$ python -q
>>> import numpy as np
>>> import numpy.linalg as la
>>> np.set_printoptions(precision=3, suppress=True, linewidth=160, legacy="1.25")
>>> arr = np.load("run15.npy")
>>> arr
array([[ 1, -1,  1, -1],
       [ 1,  0,  0,  0],
       [ 1,  1,  1,  1]])
>>> rng = np.random.default_rng(372)
>>> out = arr + rng.integers(-2, 3, (3, 2)) @ rng.integers(-2, 3, (2, 4))
>>> out
array([[ 1,  0,  2, -2],
       [ 2, -1,  0,  1],
       [ 3, -5, -3,  7]])
>>> np.abs(out - arr).sum(axis=1)
array([ 3,  3, 18])
>>> arr.shape
(3, 4)
>>> np.count_nonzero(arr)
9
>>> np.abs(arr).max()
1
>>> arr - arr[0]
array([[ 0,  0,  0,  0],
       [ 0,  1, -1,  1],
       [ 0,  2,  0,  2]])
>>> la.matrix_rank(arr)
3
>>> np.zeros(3, 4)
Traceback (most recent call last):
  File "<python-input-14>", line 1, in <module>
    np.zeros(3, 4)
    ~~~~~~~~^^^^^^
TypeError: Cannot interpret '4' as a data type
>>> np.unravel_index(np.abs(arr).argmax(), arr.shape)
(0, 0)
>>> W0 = np.loadtxt("block17.csv", delimiter=",")
>>> W0
array([[  1.685, -42.937,   4.077],
       [ -0.054, -11.881,  -1.736],
       [  0.254,  39.995,  -0.732],
       [  0.083,  -3.536,  -3.717],
       [ -0.109,  41.745,  -0.957],
       [ -0.338,  -5.12 ,   0.53 ],
       [  1.561, -13.733,   1.485],
       [ -0.106,  -7.337,  -0.45 ],
       [ -0.708, -23.301,   1.542],
       [ -0.023,   2.557,   2.133],
       [  0.062,  -0.458,   5.984],
       [ -0.71 ,  43.945,  -2.133],
       [ -0.578,   3.165,   4.215],
       [ -1.604,   6.181,   4.441],
       [  0.245,  22.766,  -1.94 ],
       [  0.145,   5.58 ,  -1.372],
       [  0.706,   6.158,  -5.507],
       [  1.233,   7.841,   6.842]])
>>> out = W0 / la.norm(W0, axis=1, keepdims=True)
>>> cov = out @ out.T
>>> np.argwhere(np.triu(np.abs(cov) > 0.95, 1))
array([[ 0,  1],
       [ 0,  2],
       [ 0,  4],
       [ 0,  5],
       [ 0,  6],
       [ 0,  7],
       [ 0,  8],
       [ 0, 11],
       [ 0, 14],
       [ 0, 15],
       [ 1,  2],
       [ 1,  4],
       [ 1,  5],
       [ 1,  6],
       [ 1,  7],
       [ 1,  8],
       [ 1, 11],
       [ 1, 14],
       [ 2,  4],
       [ 2,  5],
       [ 2,  6],
       [ 2,  7],
       [ 2,  8],
       [ 2, 11],
       [ 2, 14],
       [ 2, 15],
       [ 3,  9],
       [ 3, 12],
       [ 3, 13],
       [ 3, 17],
       [ 4,  5],
       [ 4,  6],
       [ 4,  7],
       [ 4,  8],
       [ 4, 11],
       [ 4, 14],
       [ 4, 15],
       [ 5,  6],
       [ 5,  7],
       [ 5,  8],
       [ 5, 11],
       [ 5, 14],
       [ 5, 15],
       [ 6,  7],
       [ 6,  8],
       [ 6, 11],
       [ 6, 14],
       [ 6, 15],
       [ 7,  8],
       [ 7, 11],
       [ 7, 14],
       [ 7, 15],
       [ 8, 11],
       [ 8, 14],
       [ 8, 15],
       [ 9, 12],
       [ 9, 13],
       [ 9, 17],
       [11, 14],
       [11, 15],
       [12, 13],
       [12, 17],
       [14, 15]])
>>> lab = W0[:, 0] > np.median(W0[:, 0])
>>> u = W0[lab].mean(axis=0) - W0[~lab].mean(axis=0)
>>> round((((W0 - W0.mean(axis=0)) @ u > 0) == lab).mean(), 3)
0.389
>>> ((W0 - W0.mean(axis=0)) @ u > 0).astype(int)
array([1, 1, 0, 1, 0, 1, 1, 1, 1, 1, 1, 0, 1, 0, 0, 0, 0, 0])
>>> lab.astype(int)
array([1, 0, 1, 1, 0, 0, 1, 0, 0, 0, 1, 0, 0, 0, 1, 1, 1, 1])
>>> u
array([ 1.134, -3.142, -0.274])
>>> np.argsort(-np.abs(u).round(6), kind="stable")
array([1, 0, 2])
>>> proj = W0 @ la.solve(W0.T @ W0, W0.T)
>>> la.matrix_rank(np.eye(18) - proj)
15
>>> np.round(la.eigvalsh(proj), 3) + 0
array([0., 0., 0., 0., 0., 0., 0., 0., 0., 0., 0., 0., 0., 0., 0., 1., 1., 1.])
>>> round(float(np.trace(proj)), 3)
3.0
